$ python3 -q
>>> import numpy as np
>>> np.set_printoptions(precision=2, suppress=True, linewidth=200, legacy="1.25")
>>> arr = np.loadtxt("dump.csv", delimiter=",")
>>> arr
array([[-4.64, -0.25, -8.86],
       [ 5.61,  6.35, -5.31],
       [-7.29,  5.71, -3.77],
       [ 2.95, -7.37, -6.09],
       [-8.85,  3.66,  2.87],
       [ 7.94,  5.71, -2.1 ],
       [ 8.83, -2.9 , -3.68],
       [ 2.56, -9.06,  3.38],
       [-3.38,  9.32,  1.31],
       [-5.51,  5.39, -6.38],
       [-4.41,  5.27, -7.27],
       [-9.05, -3.19, -2.82],
       [ 2.39,  1.41, -9.61],
       [ 3.04, -4.36, -8.47],
       [-2.27, -9.31,  2.87],
       [ 0.93, -4.85, -8.7 ],
       [-5.84, -8.09,  0.73],
       [ 5.86,  3.3 ,  7.4 ],
       [ 4.07,  1.83, -8.95],
       [-0.64,  9.23, -3.79],
       [-8.36,  0.4 , -5.48],
       [-1.18,  8.87,  4.47],
       [-2.1 , -2.98,  9.31],
       [ 7.72, -6.34, -0.45],
       [-2.07,  6.43,  7.38],
       [-8.14,  1.51,  5.61],
       [ 3.72, -0.28, -9.28],
       [ 8.67, -3.4 , -3.65],
       [ 8.9 , -4.42,  1.1 ],
       [-4.64,  7.27, -5.06],
       [ 5.3 ,  7.59, -3.79],
       [-6.93, -5.76,  4.33],
       [-4.11,  0.41,  9.11],
       [-0.7 , -4.09,  9.1 ],
       [ 2.17, -7.07,  6.73],
       [ 0.6 , -0.89, -9.94],
       [-2.07,  9.54, -2.17],
       [-3.69,  4.98,  7.85],
       [ 2.11,  8.99, -3.85]])
>>> Q, evecs = np.linalg.qr(arr[:, :1])[0], np.linalg.qr(arr[:, 1:])[0]
>>> s = np.linalg.svd(Q.T @ evecs, compute_uv=False)
>>> (s > 0.9).sum()
0
>>> np.round(np.linalg.norm(Q @ Q.T - evecs @ evecs.T, 2), 2)
1.0
>>> feats = np.load("mat.npy")
>>> feats
array([[  6,  -4,   3,  -8,   3,   0,   5, -17],
       [ -4,  -4, -11, -13,   9,   2, -12,   4],
       [  3, -11, -10,   3,  -3,  -2,   0,  -4],
       [ -8, -13,   3,   8,  -8,   2,  -6,  -3],
       [  3,   9,  -3,  -8,  -8,  -2,  -9,   8],
       [  0,   2,  -2,   2,  -2, -18,  -8, -11],
       [  5, -12,   0,  -6,  -9,  -8,  16,  12],
       [-17,   4,  -4,  -3,   8, -11,  12,   4]])
>>> th = np.radians(180)
>>> R = np.eye(8)
>>> R[1, 1] = R[2, 2] = np.cos(th)
>>> R[1, 2], R[2, 1] = -np.sin(th), np.sin(th)
>>> R.round(2) + 0
array([[ 1.,  0.,  0.,  0.,  0.,  0.,  0.,  0.],
       [ 0., -1.,  0.,  0.,  0.,  0.,  0.,  0.],
       [ 0.,  0., -1.,  0.,  0.,  0.,  0.,  0.],
       [ 0.,  0.,  0.,  1.,  0.,  0.,  0.,  0.],
       [ 0.,  0.,  0.,  0.,  1.,  0.,  0.,  0.],
       [ 0.,  0.,  0.,  0.,  0.,  1.,  0.,  0.],
       [ 0.,  0.,  0.,  0.,  0.,  0.,  1.,  0.],
       [ 0.,  0.,  0.,  0.,  0.,  0.,  0.,  1.]])
>>> other = feats @ R.T
>>> np.round(np.linalg.det(R), 2), np.trace(R)
(1.0, 4.0)
>>> other = np.linalg.inv(feats)
>>> other.round(2) + 0
array([[-0.01,  0.  ,  0.  , -0.04, -0.03,  0.02,  0.02, -0.04],
       [ 0.  , -0.03,  0.01, -0.02,  0.04, -0.01, -0.03,  0.02],
       [ 0.  ,  0.01, -0.09,  0.02, -0.03,  0.02,  0.03, -0.03],
       [-0.04, -0.02,  0.02, -0.01, -0.04,  0.01, -0.01, -0.01],
       [-0.03,  0.04, -0.03, -0.04, -0.08,  0.02,  0.01, -0.02],
       [ 0.02, -0.01,  0.02,  0.01,  0.02, -0.05, -0.02,  0.  ],
       [ 0.02, -0.03,  0.03, -0.01,  0.01, -0.02,  0.  ,  0.03],
       [-0.04,  0.02, -0.03, -0.01, -0.02,  0.  ,  0.03, -0.01]])
>>> np.round(np.linalg.det(feats) * np.linalg.det(other), 2)
1.0
>>> (np.abs(other) > 1e-9).astype(int)
array([[1, 1, 1, 1, 1, 1, 1, 1],
       [1, 1, 1, 1, 1, 1, 1, 1],
       [1, 1, 1, 1, 1, 1, 1, 1],
       [1, 1, 1, 1, 1, 1, 1, 1],
       [1, 1, 1, 1, 1, 1, 1, 1],
       [1, 1, 1, 1, 1, 1, 1, 1],
       [1, 1, 1, 1, 1, 1, 1, 1],
       [1, 1, 1, 1, 1, 1, 1, 1]])
>>> vals, evecs = np.linalg.eigh(other)
>>> x = np.array([2, 2, 0, 2, 0, 1, 2, 3])
>>> round(np.abs(other).sum(axis=1).max(), 2), round(np.abs(vals).max(), 2)
(0.26, 0.17)
>>> round(x @ other @ x, 2)
-1.2
>>> np.round(evecs * np.abs(vals) @ evecs.T, 2) + 0
array([[ 0.06, -0.01,  0.  ,  0.01,  0.03, -0.01,  0.  ,  0.01],
       [-0.01,  0.05, -0.02,  0.  , -0.02,  0.01,  0.01, -0.01],
       [ 0.  , -0.02,  0.09, -0.01,  0.03, -0.02, -0.02,  0.02],
       [ 0.01,  0.  , -0.01,  0.06,  0.02, -0.01,  0.  ,  0.01],
       [ 0.03, -0.02,  0.03,  0.02,  0.09, -0.02, -0.01,  0.02],
       [-0.01,  0.01, -0.02, -0.01, -0.02,  0.06,  0.01, -0.01],
       [ 0.  ,  0.01, -0.02,  0.  , -0.01,  0.01,  0.05, -0.01],
       [ 0.01, -0.01,  0.02,  0.01,  0.02, -0.01, -0.01,  0.05]])
>>> vals, evecs = np.linalg.eigh(feats)
>>> x = np.array([2, 9, 6, 4, 8, 3, 6, -1])
>>> np.abs(feats).sum(axis=1).max(), round(np.abs(vals).max(), 2)
(68, 30.39)
>>> np.linalg.eigvalsh(feats[1:, 1:])
array([-23.66, -23.23, -18.46,  -7.48,   3.27,  27.25,  30.31])
>>> round(x @ feats @ x / (x @ x), 2), round(float(vals[0]), 2), round(vals[-1], 2)
(-20.16, -25.97, 30.39)
>>> x @ feats @ x
-4980
>>> x = np.array([2, 2, 3, 1, 1, 2, 0, 1])
>>> y = feats @ x
>>> y
array([ -9, -45, -54, -32,   3, -49, -33, -51])
>>> np.round(np.linalg.solve(feats, y), 2) + 0
array([2., 2., 3., 1., 1., 2., 0., 1.])
>>> np.round(np.linalg.solve(feats.T, feats[4]), 2) + 0
array([0., 0., 0., 0., 1., 0., 0., 0.])
>>> np.round(np.linalg.solve(feats, -2 * y), 2) + 0
array([-4., -4., -6., -2., -2., -4.,  0., -2.])
